$ ipython --no-banner

In [1]: import numpy as np

In [2]: np.set_printoptions(suppress=True, linewidth=200)

In [3]: tidy = lambda a: np.round(a, 2) + 0

In [4]: M2 = np.array([[1, 1], [9, 4]])

In [5]: data = np.block([[np.zeros((2, 2)), M2], [M2.T, np.zeros((2, 2))]])

In [6]: print(data)
[[0. 0. 1. 1.]
 [0. 0. 9. 4.]
 [1. 9. 0. 0.]
 [1. 4. 0. 0.]]

In [7]: print([round(float(x), 2) for x in np.linalg.svd(data, compute_uv=False)[:3]])
[9.94, 9.94, 0.5]

In [8]: print(np.argsort(-np.linalg.norm(data, axis=0).round(6), kind="stable")[:3])
[1 2 3]

In [9]: print(round(np.log10(np.linalg.cond(data))))
1

In [10]: print(np.linalg.matrix_rank(data, rtol=0.1))
2

In [11]: Uu, sig, Vh = np.linalg.svd(data)

In [12]: print(tidy(sig))
[9.94 9.94 0.5  0.5 ]

In [13]: print(np.argmax(sig[:-1] / (sig[1:] + 1e-6)) + 1)
2

In [14]: M2 = Uu[:, :2] @ np.diag(sig[:2]) @ Vh[:2]

In [15]: print(tidy(np.abs(data - M2).max()))
0.45

In [16]: print(tidy(np.linalg.norm(data - M2) / np.linalg.norm(data)))
0.05

In [17]: print(tidy(np.linalg.norm(data - M2, 2)), tidy(sig[2]))
0.5 0.5

In [18]: print(np.linalg.matrix_rank(M2))
2

In [19]: print(np.linalg.matrix_rank(data, rtol=0.05))
4

In [20]: E = np.loadtxt("out6.csv", delimiter=",")

In [21]: print(E)
[[-6.15 -4.13 -5.85]
 [ 1.68  3.34  1.83]
 [-4.38  4.29  7.17]
 [-5.82  0.81 -4.02]
 [ 3.4   2.74 -2.95]
 [ 4.81  3.01  4.4 ]
 [ 0.34 -1.12 -2.92]
 [ 3.02  3.89  4.63]
 [ 3.83  7.76  6.93]
 [ 1.93  0.27 13.17]
 [ 5.51 -3.02  4.17]
 [ 2.71  9.4  -1.16]
 [-0.16  2.24 -3.49]
 [ 1.17  8.06  1.03]
 [ 1.16 -1.17 -2.34]
 [-0.95  0.03  4.06]
 [ 5.14 -2.6   3.07]
 [ 1.9   8.86  4.63]
 [ 0.55  3.62 -9.81]
 [-4.76 -7.23  6.73]
 [ 1.72  1.82 -5.01]
 [ 4.48 -1.34 -4.9 ]]

In [22]: q, V = np.linalg.qr(E[:, :2])[0], np.linalg.qr(E[:, 2:])[0]

In [23]: sig = np.linalg.svd(q.T @ V, compute_uv=False)

In [24]: print(tidy(np.linalg.norm(q @ q.T - V @ V.T, 2)))
1.0

In [25]: print(tidy(sig))
[0.19]

In [26]: print(tidy(np.degrees(np.arccos(sig.clip(0, 1)))))
[78.76]

In [27]: print((sig > 0.9).sum())
0
